>>> import numpy as np
>>> np.set_printoptions(precision=2, suppress=True, linewidth=100, floatmode="fixed")
>>> E = np.array([[3, -4, 2, 1, 0, 4, -5, 0],
...     [-5, 1, 1, 0, -2, 3, 5, -1],
...     [4, 5, 4, 0, -2, -3, -2, -2],
...     [3, 3, 5, -5, -5, 4, 2, 3],
...     [-4, -4, 5, 3, 2, 4, -4, 0],
...     [-1, 0, -2, -4, 1, 3, -4, 4],
...     [-3, 1, 1, 4, -4, -3, 0, 2],
...     [-1, -2, -4, 0, 2, 4, -4, 3],
...     [-1, -3, 5, -2, -1, -4, -2, 2],
...     [-4, 2, -5, 4, 4, 0, -3, -4],
...     [2, -3, 4, 0, 0, 1, -3, -2]])
>>> E
array([[ 3, -4,  2,  1,  0,  4, -5,  0],
       [-5,  1,  1,  0, -2,  3,  5, -1],
       [ 4,  5,  4,  0, -2, -3, -2, -2],
       [ 3,  3,  5, -5, -5,  4,  2,  3],
       [-4, -4,  5,  3,  2,  4, -4,  0],
       [-1,  0, -2, -4,  1,  3, -4,  4],
       [-3,  1,  1,  4, -4, -3,  0,  2],
       [-1, -2, -4,  0,  2,  4, -4,  3],
       [-1, -3,  5, -2, -1, -4, -2,  2],
       [-4,  2, -5,  4,  4,  0, -3, -4],
       [ 2, -3,  4,  0,  0,  1, -3, -2]])
>>> f, r1 = E[4], E[6]
>>> f @ f
np.int64(102)
>>> p = (f @ r1) / (f @ f) * f
>>> r1 - p
array([-2.80,  1.20,  0.75,  3.85, -4.10, -3.20,  0.20,  2.00])
>>> np.outer(f, r1)
array([[ 12,  -4,  -4, -16,  16,  12,   0,  -8],
       [ 12,  -4,  -4, -16,  16,  12,   0,  -8],
       [-15,   5,   5,  20, -20, -15,   0,  10],
       [ -9,   3,   3,  12, -12,  -9,   0,   6],
       [ -6,   2,   2,   8,  -8,  -6,   0,   4],
       [-12,   4,   4,  16, -16, -12,   0,   8],
       [ 12,  -4,  -4, -16,  16,  12,   0,  -8],
       [  0,   0,   0,   0,   0,   0,   0,   0]])
>>> p
array([-0.20, -0.20,  0.25,  0.15,  0.10,  0.20, -0.20,  0.00])
>>> f = np.array([-1, -1])
>>> np.cross(E[0, :3], E[9, :3])
array([ 16,   7, -10])
>>> np.array([np.convolve(row, f, "same") for row in E])
array([[-3,  1,  2, -3, -1, -4,  1,  5],
       [ 5,  4, -2, -1,  2, -1, -8, -4],
       [-4, -9, -9, -4,  2,  5,  5,  4],
       [-3, -6, -8,  0, 10,  1, -6, -5],
       [ 4,  8, -1, -8, -5, -6,  0,  4],
       [ 1,  1,  2,  6,  3, -4,  1,  0],
       [ 3,  2, -2, -5,  0,  7,  3, -2],
       [ 1,  3,  6,  4, -2, -6,  0,  1],
       [ 1,  4, -2, -3,  3,  5,  6,  0],
       [ 4,  2,  3,  1, -8, -4,  3,  7],
       [-2,  1, -1, -4,  0, -1,  2,  5]])
>>> np.correlate(E[0], E[9], "full")
array([-12,   7,   4,   2,  -7, -39,  46, -11,  31, -10, -44,  33, -26,  20,   0])
>>> P = E @ np.linalg.solve(E.T @ E, E.T)
>>> np.linalg.matrix_rank(np.eye(11) - P)
np.int64(3)
>>> np.round(np.linalg.eigvalsh(P), 2) + 0
array([0.00, 0.00, 0.00, 1.00, 1.00, 1.00, 1.00, 1.00, 1.00, 1.00, 1.00])
>>> np.round(P @ E[:, 5], 2) + 0
array([ 4.00,  3.00, -3.00,  4.00,  4.00,  3.00, -3.00,  4.00, -4.00,  0.00,  1.00])
>>> np.diag(P)
array([0.65, 0.78, 0.76, 0.69, 0.99, 0.68, 0.94, 0.43, 0.79, 0.76, 0.52])
>>> round(np.linalg.norm(E[7] - E[1]), 2)
np.float64(12.81)
>>> round(np.linalg.norm(E, 1), 2), round(np.linalg.norm(E, np.inf), 2)
(np.float64(38.0), np.float64(30.0))
>>> E[7] @ E[1]
np.int64(-16)
>>> m1 = np.loadtxt("test1.csv", delimiter=",")
>>> m1
array([[-2.00, -1.00, -2.00, -1.00],
       [ 2.00, -1.00,  2.00, -1.00],
       [-2.00, -1.00, -2.00, -1.00],
       [ 2.00, -1.00,  2.00, -1.00]])
>>> A2 = E / np.linalg.norm(E, axis=1, keepdims=True)
>>> G = A2 @ A2.T
>>> np.round(np.degrees(np.arccos(np.clip(G[0, 9], -1, 1))), 2)
np.float64(97.43)
>>> np.linalg.norm(A2, axis=1)
array([1.00, 1.00, 1.00, 1.00, 1.00, 1.00, 1.00, 1.00, 1.00, 1.00, 1.00])
>>> (G - 2 * np.eye(11)).round(6).argmax(axis=1)
array([10,  3,  3,  2,  0,  7,  8,  5, 10,  7,  0])
>>> K = np.array([[0, -1, 1, 1], [-1, 0, -1, 1], [1, -1, 0, -1], [1, 1, -1, 0]])
>>> # symmetric, so the eigenvalues are real
>>> x0 = np.array([1, -3, 2, -3])
>>> target = K @ x0
>>> target
array([ 2, -6,  7, -4])
>>> np.linalg.solve(K, -2 * target)
array([-2.00,  6.00, -4.00,  6.00])
>>> np.linalg.solve(K.T, K[0])
array([ 1.00, -0.00, -0.00,  0.00])
>>> np.linalg.solve(K, target)
array([ 1.00, -3.00,  2.00, -3.00])
>>> np.linalg.solve(K, target + K[:, 2])
array([ 1.00, -3.00,  3.00, -3.00])
>>> x0 = np.array([0, 8, 5, 2, -6, 1, 2, 1])
>>> target = E @ x0
>>> np.round(np.linalg.lstsq(E, target)[0], 2) + 0
array([ 0.00,  8.00,  5.00,  2.00, -6.00,  1.00,  2.00,  1.00])
>>> np.round(np.linalg.pinv(E) @ E, 2) + 0
array([[1.00, 0.00, 0.00, 0.00, 0.00, 0.00, 0.00, 0.00],
       [0.00, 1.00, 0.00, 0.00, 0.00, 0.00, 0.00, 0.00],
       [0.00, 0.00, 1.00, 0.00, 0.00, 0.00, 0.00, 0.00],
       [0.00, 0.00, 0.00, 1.00, 0.00, 0.00, 0.00, 0.00],
       [0.00, 0.00, 0.00, 0.00, 1.00, 0.00, 0.00, 0.00],
       [0.00, 0.00, 0.00, 0.00, 0.00, 1.00, 0.00, 0.00],
       [0.00, 0.00, 0.00, 0.00, 0.00, 0.00, 1.00, 0.00],
       [0.00, 0.00, 0.00, 0.00, 0.00, 0.00, 0.00, 1.00]])
>>> np.round(np.linalg.solve(E.T @ E, E.T @ target), 2) + 0
array([ 0.00,  8.00,  5.00,  2.00, -6.00,  1.00,  2.00,  1.00])
>>> rng = np.random.default_rng(18173)
>>> target = target + 0.1 * rng.normal(size=11)
>>> target
array([-26.14,  36.97,  62.84,  80.01, -16.99, -24.96,  43.90, -49.11,  -2.99, -34.99, -10.88])
>>> coef, *_ = np.linalg.lstsq(E, target)
>>> coef.round()
array([-0.00,  8.00,  5.00,  2.00, -6.00,  1.00,  2.00,  1.00])
>>> np.round(E.T @ (target - E @ coef), 2) + 0
array([0.00, 0.00, 0.00, 0.00, 0.00, 0.00, 0.00, 0.00])
>>> [round(float(np.linalg.norm(np.linalg.solve(E.T @ E + lam * np.eye(8), E.T @ target))), 2) for lam in (0, 1, 10, 100)]
[11.6, 11.43, 10.34, 6.32]
>>> round(float(np.linalg.norm(target - E @ coef)), 2)
0.21
>>> A2 = np.c_[E[:, :4] @ np.array([[2, 2, 5, 4], [1, 4, 4, 4], [0, 1, 2, 1], [2, 0, 4, 5]]), np.array([-7, 4, -8, 9, 4, -3, -3, -4, 8, -3, -7])]
>>> A2
array([[  4,  -8,   7,   3,  -7],
       [ -9,  -5, -19, -15,   4],
       [ 13,  32,  48,  40,  -8],
       [ -1,  23,  17,   4,   9],
       [ -6, -19, -14, -12,   4],
       [-10,  -4, -25, -26,  -3],
       [  3,  -1,   7,  13,  -3],
       [ -4, -14, -21, -16,  -4],
       [ -9,  -9, -15, -21,   8],
       [  2,  -5,  -6,   7,  -3],
       [  1,  -4,   6,   0,  -7]])
>>> np.linalg.norm(np.linalg.qr(E)[0].T @ A2, axis=0) ** 2 / ((A2 ** 2).sum(axis=0) + 1e-12)
array([1.00, 1.00, 1.00, 1.00, 0.78])
>>> w, V = np.linalg.eig(K)
>>> round(np.prod(w), 2)
np.float64(5.0)
>>> np.sort(np.linalg.eigvals(np.linalg.inv(K)))
array([-1.00, -0.45,  0.45,  1.00])
>>> np.round(K @ V[:, 0] - w[0] * V[:, 0], 2) + 0
array([0.00, 0.00, 0.00, 0.00])
>>> w
array([-2.24,  1.00,  2.24, -1.00])
>>> np.sort(np.linalg.eigvals(K @ K))
array([1.00, 1.00, 5.00, 5.00])
>>> W0 = np.load("case19.npy")
>>> W0
array([[-1.00,  1.00,  1.00,  1.00,  1.00,  1.00,  1.00,  1.00,  1.00,  1.00,  1.00,  1.00,  1.00],
       [ 1.00, -1.00,  1.00,  1.00,  1.00,  1.00,  1.00,  1.00,  1.00,  1.00,  1.00,  1.00,  1.00],
       [ 1.00,  1.00, -1.00,  1.00,  1.00,  1.00,  1.00,  1.00,  1.00,  1.00,  1.00,  1.00,  1.00],
       [ 1.00,  1.00,  1.00, -1.00,  1.00,  1.00,  1.00,  1.00,  1.00,  1.00,  1.00,  1.00,  1.00],
       [ 1.00,  1.00,  1.00,  1.00, -1.00,  1.00,  1.00,  1.00,  1.00,  1.00,  1.00,  1.00,  1.00],
       [ 1.00,  1.00,  1.00,  1.00,  1.00, -1.00,  1.00,  1.00,  1.00,  1.00,  1.00,  1.00,  1.00],
       [ 1.00,  1.00,  1.00,  1.00,  1.00,  1.00, -1.00,  1.00,  1.00,  1.00,  1.00,  1.00,  1.00],
       [ 1.00,  1.00,  1.00,  1.00,  1.00,  1.00,  1.00, -1.00,  1.00,  1.00,  1.00,  1.00,  1.00],
       [ 1.00,  1.00,  1.00,  1.00,  1.00,  1.00,  1.00,  1.00, -1.00,  1.00,  1.00,  1.00,  1.00],
       [ 1.00,  1.00,  1.00,  1.00,  1.00,  1.00,  1.00,  1.00,  1.00, -1.00,  1.00,  1.00,  1.00],
       [ 1.00,  1.00,  1.00,  1.00,  1.00,  1.00,  1.00,  1.00,  1.00,  1.00, -1.00,  1.00,  1.00],
       [ 1.00,  1.00,  1.00,  1.00,  1.00,  1.00,  1.00,  1.00,  1.00,  1.00,  1.00, -1.00,  1.00],
       [ 1.00,  1.00,  1.00,  1.00,  1.00,  1.00,  1.00,  1.00,  1.00,  1.00,  1.00,  1.00, -1.00]])
>>> x0 = np.array([-1, 1, 1, -1, -2, 2, -2, 2, -1, 2, 2, 0, -1])
>>> target = W0 @ x0
>>> coef, lr = np.zeros(13), 1 / np.linalg.norm(W0, 2) ** 2
>>> for i in range(10):
...     coef -= lr * W0.T @ (W0 @ coef - target)
...     if i % 2 == 0: print(i, round(np.linalg.norm(W0 @ coef - target), 2))
... 
0 10.54
2 9.85
4 9.21
6 8.61
8 8.05
>>> round(float(np.linalg.cond(W0)), 2)
5.5
